$ python3 -q
>>> import numpy as np
>>> np.set_printoptions(suppress=True, linewidth=200)
>>> J = np.load("test6.npy")
>>> J
array([[-0.98, -1.  , -3.  , -5.  ],
       [ 0.  ,  4.02,  4.  ,  5.  ],
       [-4.  , -5.  ,  5.02, -2.  ],
       [-1.  , -1.  , -3.  , -4.98]])
>>> left, sv, Vh = np.linalg.svd(J)
>>> sv.round(4)
array([11.179 ,  8.266 ,  2.4133,  0.0169])
>>> A2 = left[:, :3] @ np.diag(sv[:3]) @ Vh[:3]
>>> round(np.linalg.norm(J - A2, 2), 4), round(sv[3], 4)
(np.float64(0.0169), np.float64(0.0169))
>>> round(float(np.linalg.norm(J - A2) / np.linalg.norm(J)), 4)
0.0012
>>> A2.round(4) + 0
array([[-0.9888, -1.001 , -3.0058, -4.9945],
       [ 0.    ,  4.02  ,  4.    ,  5.    ],
       [-4.    , -5.    ,  5.02  , -2.    ],
       [-0.9912, -0.999 , -2.9942, -4.9855]])
>>> np.linalg.matrix_rank(A2)
np.int64(3)
>>> basis = np.array([[2, 1, 0], [1, 2, 2]])
>>> E = np.repeat(basis, 11 // 2, axis=0)
>>> rng = np.random.default_rng(35)
>>> E = E + 0.3 * rng.normal(size=E.shape)
>>> E.round(4)
array([[ 1.6585,  1.2314,  0.345 ],
       [ 2.2206,  1.4344,  0.001 ],
       [ 1.5731,  0.9828,  0.1448],
       [ 2.1246,  0.8198, -0.6179],
       [ 2.6285,  0.9992,  0.1397],
       [ 0.8087,  1.7528,  2.1931],
       [ 1.2855,  1.7172,  1.8313],
       [ 0.7893,  1.673 ,  1.7504],
       [ 0.964 ,  1.4761,  2.6432],
       [ 0.5698,  1.8819,  2.5344]])
>>> W = np.array([[-8, -8], [0, 4], [-1, 6], [8, 6]])
>>> coef = np.array([1, 8])
>>> act = np.maximum(J @ W + coef, 0)
>>> (act > 0).mean(axis=0)
array([0.5, 0.5])
>>> (act > 0).astype(int)
array([[0, 0],
       [1, 1],
       [1, 1],
       [0, 0]])
>>> act
array([[ 0.  ,  0.  ],
       [37.  , 78.08],
       [11.98, 38.12],
       [ 0.  ,  0.  ]])
>>> basis = np.array([[1, 1, 2], [2, 1, 3]])
>>> np.round(act @ basis, 4)
array([[  0.  ,   0.  ,   0.  ],
       [193.16, 115.08, 308.24],
       [ 88.22,  50.1 , 138.32],
       [  0.  ,   0.  ,   0.  ]])
>>> (act @ basis).round(6).argmax(axis=1)
array([0, 2, 2, 0])
>>> cen = E - E.mean(axis=0)
>>> left, sv, Vh = np.linalg.svd(cen, full_matrices=False)
>>> np.round(cen.mean(axis=0), 4) + 0
array([0., 0., 0.])
>>> np.round(Vh[0] * np.sign(Vh[0, np.abs(Vh[0]).argmax()]), 4)
array([-0.4614,  0.2324,  0.8562])
>>> np.abs(left[:, 0]).argmax()
np.int64(3)
>>> np.abs(Vh[0]).argmax()
np.int64(2)
>>> F = np.load("out5.npy")
>>> F
array([[ 17,  11,  -9,  19],
       [  6,   3, -12,  -3],
       [ 13,   6,  -7,   4],
       [  3,   1,  -2,  -1]])
>>> lab = E[:, 1] > np.median(E[:, 1])
>>> u = E[lab].mean(axis=0) - E[~lab].mean(axis=0)
>>> np.argsort(-np.abs(u).round(6), kind="stable")
array([2, 0, 1])
>>> ((E - E.mean(axis=0)) @ u > 0).astype(int)
array([0, 0, 0, 0, 0, 1, 1, 1, 1, 1])
>>> u.round(4)
array([-1.1576,  0.6067,  2.188 ])
>>> proj = np.triu(np.array([[-1, -2, 1, 2], [0, 1, 1, -2], [0, -2, -2, 2], [-2, 2, 0, -1]]), 1) + np.eye(4)
>>> A2 = proj @ F @ np.linalg.inv(proj)
>>> proj @ F - F @ proj
array([[  7.,  36., -15.,  14.],
       [  7.,  16., -12.,  24.],
       [  6.,  28., -23.,  -2.],
       [  0.,   6.,  -4.,   0.]])
>>> u = np.array([6, -2])
>>> np.correlate(F[0], F[2], "full")
array([ 68, -75, -11, 426, -44,  -3, 247])
>>> np.array([np.convolve(row, u, "same") for row in F])
array([[102,  32, -76, 132],
       [ 36,   6, -78,   6],
       [ 78,  10, -54,  38],
       [ 18,   0, -14,  -2]])
>>> data = np.array([[-2, -3, -9, 6], [-2, 3, 9, 2], [9, -8, -3, -8], [1, 3, -3, -3]])
>>> data
array([[-2, -3, -9,  6],
       [-2,  3,  9,  2],
       [ 9, -8, -3, -8],
       [ 1,  3, -3, -3]])
>>> proj = np.triu(np.array([[5, 1, 9, 2], [1, 6, 0, 1], [3, 8, 5, 6], [5, 2, 1, 5]]), 1) + np.eye(4)
>>> A2 = proj @ data @ np.linalg.inv(proj)
>>> np.trace(A2), np.trace(data)
(np.float64(-5.0), np.int64(-5))
>>> np.round(np.linalg.det(A2), 4)
np.float64(-924.0)
>>> np.linalg.matrix_rank(A2)
np.int64(4)
>>> np.round(np.poly(A2), 4)
array([   1.,    5.,  108.,  960., -924.])
>>> np.round(np.linalg.det(data[::-1]), 4)
np.float64(-924.0)
>>> round(np.linalg.eigvals(data).sum().real, 4)
np.float64(-5.0)
>>> round(np.linalg.det(data.T), 4)
np.float64(-924.0)
>>> np.round(np.poly(data), 4)
array([   1.,    5.,  108.,  960., -924.])
>>> K = np.loadtxt("sample3.csv", delimiter=",")
>>> K
array([[-0.3   , -0.2   ,  0.2   ,  0.3   ],
       [-0.8   ,  0.    ,  0.5   ,  0.2   ],
       [ 0.6   , -1.6   , -0.6   , -0.4   ],
       [ 0.4563, -1.5767, -0.7594, -0.4237]])
>>> O = K.astype(float).copy()
>>> for j in range(4):
...     O[:, j] -= O[:, :j] @ (O[:, :j].T @ O[:, j])
...     O[:, j] /= np.linalg.norm(O[:, j])
... 
>>> np.round(O.T @ O, 4) + 0
array([[1., 0., 0., 0.],
       [0., 1., 0., 0.],
       [0., 0., 1., 0.],
       [0., 0., 0., 1.]])
>>> np.round(O.T @ K, 4) + 0
array([[ 1.1394, -1.4213, -1.0238, -0.5997],
       [ 0.    ,  1.7509,  0.3782,  0.2259],
       [ 0.    ,  0.    ,  0.1884,  0.1183],
       [ 0.    ,  0.    ,  0.    ,  0.2116]])
>>> vec = np.array([3, -5, 1, -8])
>>> target = K @ vec
>>> target.round(4)
array([-2.1   , -3.5   , 12.4   , 11.8826])
>>> np.round(np.linalg.solve(K, target), 4)
array([ 3., -5.,  1., -8.])
>>> np.round(np.linalg.solve(K, -3 * target), 4)
array([-9., 15., -3., 24.])
>>> np.round(np.linalg.solve(K, K[:, 3]), 4)
array([-0., -0., -0.,  1.])
>>> np.round(np.linalg.solve(K.T, K[2]), 4) + 0
array([0., 0., 1., 0.])
>>> def softmax(z):
...     e = np.exp(z - z.max(axis=-1, keepdims=True))
...     return e / e.sum(axis=-1, keepdims=True)
... 
>>> np.round(softmax(K).sum(axis=1), 4)
array([1., 1., 1., 1.])
>>> np.round(softmax(K[3] + -2), 4)
array([0.5428, 0.0711, 0.1609, 0.2252])
>>> att = K @ K.T / np.sqrt(4)
>>> np.round(softmax(att + np.triu(np.full(att.shape, -np.inf), 1)), 4)
array([[1.    , 0.    , 0.    , 0.    ],
       [0.4341, 0.5659, 0.    , 0.    ],
       [0.1324, 0.0905, 0.7771, 0.    ],
       [0.0745, 0.0518, 0.4337, 0.44  ]])
>>> np.round(softmax(att), 4)
array([[0.2672, 0.2866, 0.2232, 0.2231],
       [0.2961, 0.386 , 0.1577, 0.1601],
       [0.0748, 0.0511, 0.439 , 0.435 ],
       [0.0745, 0.0518, 0.4337, 0.44  ]])
>>> vec = np.array([2, 4, 2, 3])
>>> np.round(np.einsum("ij,j->i", K, vec), 4)
array([-0.1   ,  0.    , -7.6   , -8.1841])
>>> np.round(K * vec, 4)
array([[-0.6   , -0.8   ,  0.4   ,  0.9   ],
       [-1.6   ,  0.    ,  1.    ,  0.6   ],
       [ 1.2   , -6.4   , -1.2   , -1.2   ],
       [ 0.9126, -6.3068, -1.5188, -1.2711]])
>>> np.linalg.norm(K @ vec) <= np.linalg.norm(K, 2) * np.linalg.norm(vec) + 1e-9
np.True_
>>> np.round(K @ (2 * vec), 4)
array([ -0.2   ,   0.    , -15.2   , -16.3682])
>>> K @ np.eye(4)[2]
array([ 0.2   ,  0.5   , -0.6   , -0.7594])
>>> np.round(K @ vec, 4)
array([-0.1   ,  0.    , -7.6   , -8.1841])
>>> W = np.array([[5, 2, 3, 0, 1], [0, 0, 1, 1, 5], [2, 0, 1, 3, 1], [4, 5, 2, 1, 2]])
>>> coef = np.array([6, 6, 4, 1, -2])
>>> act = np.maximum(K @ W + coef, 0)
>>> (act > 0).mean(axis=0)
array([1. , 1. , 1. , 0.5, 0. ])
>>> np.linalg.matrix_rank(act)
np.int64(4)
>>> basis = np.array([[5, -5], [-9, 2], [-6, 3], [-1, 1], [-5, 4]])
>>> np.round(act @ basis, 4)
array([[-55.5   ,  -3.9   ],
       [-47.3   ,   2.    ],
       [-32.6   , -12.2   ],
       [-30.9198,  -9.1951]])
>>> X = np.loadtxt("w.csv", delimiter=",")
>>> X
array([[-0.9484, -0.0053,  0.9693],
       [-1.1226,  0.2294,  0.9777],
       [-0.9828,  0.1634,  0.9534],
       [-0.9801, -0.0976,  0.933 ],
       [-0.9778, -0.0913,  1.0472],
       [-0.9283, -0.0848,  1.0151],
       [-1.0858,  0.0179,  1.0871],
       [-1.0094,  0.145 ,  0.9115],
       [-1.0648, -0.9917, -2.9422],
       [-0.9703, -1.1513, -3.0028],
       [-0.9539, -0.909 , -2.8648],
       [-1.198 , -1.0155, -3.185 ],
       [-0.9138, -0.8115, -3.0803],
       [-1.0424, -0.9996, -2.8213],
       [-1.1498, -0.8944, -2.884 ],
       [-0.9317, -0.7926, -3.0676],
       [-0.9528, -2.0792,  2.9376],
       [-1.052 , -2.0968,  3.0194],
       [-0.8746, -2.0183,  2.8167],
       [-0.9312, -1.9703,  3.0122],
       [-0.9782, -2.0219,  3.0494],
       [-1.0573, -1.9289,  3.1257],
       [-0.9189, -2.0447,  2.8699],
       [-1.0405, -1.8352,  2.9425]])
>>> vec = np.array([-3, 0, -2])
>>> (X @ vec).argmax()
np.int64(11)
>>> X @ np.eye(3)[0]
array([-0.9484, -1.1226, -0.9828, -0.9801, -0.9778, -0.9283, -1.0858, -1.0094, -1.0648, -0.9703, -0.9539, -1.198 , -0.9138, -1.0424, -1.1498, -0.9317, -0.9528, -1.052 , -0.8746, -0.9312, -0.9782,
       -1.0573, -0.9189, -1.0405])
>>> np.linalg.norm(X @ vec) <= np.linalg.norm(X, 2) * np.linalg.norm(vec) + 1e-9
np.True_
>>> cen = X - X.mean(axis=0)
>>> left, sv, Vh = np.linalg.svd(cen, full_matrices=False)
>>> np.round(cen.mean(axis=0), 4) + 0
array([0., 0., 0.])
>>> np.round((sv ** 2).sum() ** 2 / (sv ** 4).sum(), 4)
np.float64(1.1957)
>>> np.linalg.matrix_rank(cen)
np.int64(3)
>>> (np.sign(left[:, 0]) == np.sign(left[0, 0])).astype(int)
array([1, 1, 1, 1, 1, 1, 1, 1, 0, 0, 0, 0, 0, 0, 0, 0, 1, 1, 1, 1, 1, 1, 1, 1])
>>> np.abs(Vh[0]).argmax()
np.int64(2)
>>> np.abs(left[:, 0]).argmax()
np.int64(11)
>>> np.round(np.abs(Vh[-1]), 4)
array([0.9999, 0.0084, 0.0072])
>>> np.round(Vh[0] * np.sign(Vh[0, np.abs(Vh[0]).argmax()]), 4)
array([ 0.0082, -0.1282,  0.9917])
>>> arr = np.array([[4, 0, 0], [0, 7, 0], [0, 0, 3]])
>>> round(np.linalg.det(arr), 4)
np.float64(84.0)
>>> (arr + arr.T) / 2
array([[4., 0., 0.],
       [0., 7., 0.],
       [0., 0., 3.]])
>>> np.flatnonzero(np.linalg.matrix_power((arr != 0) + (arr.T != 0) + np.eye(3), 3)[1])
array([1])
>>> (arr != 0).astype(int)
array([[1, 0, 0],
       [0, 1, 0],
       [0, 0, 1]])
>>> left, sv, Vh = np.linalg.svd(arr, full_matrices=False)
>>> np.round(sv / sv[0], 4)
array([1.    , 0.5714, 0.4286])
>>> W0 = np.load("mat.npy")
>>> W0
array([[-0.1042,  0.2607, -0.1287],
       [-0.4696, -0.041 , -0.4103],
       [ 0.2271, -0.4674, -0.0505],
       [-0.3279,  0.3215,  0.7411],
       [-0.1579,  1.3937,  1.075 ],
       [-0.5496,  1.7424,  0.7989],
       [ 0.239 , -1.5355, -0.9435],
       [-0.0331,  1.2825,  0.9378],
       [ 0.4556, -0.5468,  0.3267],
       [-0.0206,  4.5087,  1.8353],
       [ 0.6441,  1.4582,  0.5792],
       [ 0.1668,  1.1106,  0.1873],
       [ 0.1544,  0.2139,  0.7262],
       [ 0.5294, -4.1038, -1.8721],
       [ 0.3412, -2.5893, -1.3726],
       [-0.0805,  3.9899,  2.5291],
       [-0.4054, -4.2881, -2.414 ],
       [ 0.1198, -1.5853, -0.5575],
       [-0.0679,  0.122 , -0.2396],
       [-0.5435, -3.1484, -1.4262],
       [-0.086 ,  2.7403,  1.8924],
       [-0.34  ,  1.258 ,  0.3677],
       [-0.0907,  1.0703,  0.3211]])
>>> C2 = np.cov(W0, rowvar=False)
>>> np.argwhere(np.triu(np.abs(np.corrcoef(W0.T)) > 0.8, 1))
array([[1, 2]])
>>> C2.round(4)
array([[ 0.1117, -0.0828, -0.0233],
       [-0.0828,  5.1591,  2.6231],
       [-0.0233,  2.6231,  1.461 ]])
>>> C2.shape
(3, 3)
>>> np.round(np.polyfit(W0[:, 2], W0[:, 1], 1), 4)
array([ 1.7954, -0.0889])
>>> np.argsort(-W0.std(axis=0).round(6), kind="stable")
array([1, 2, 0])
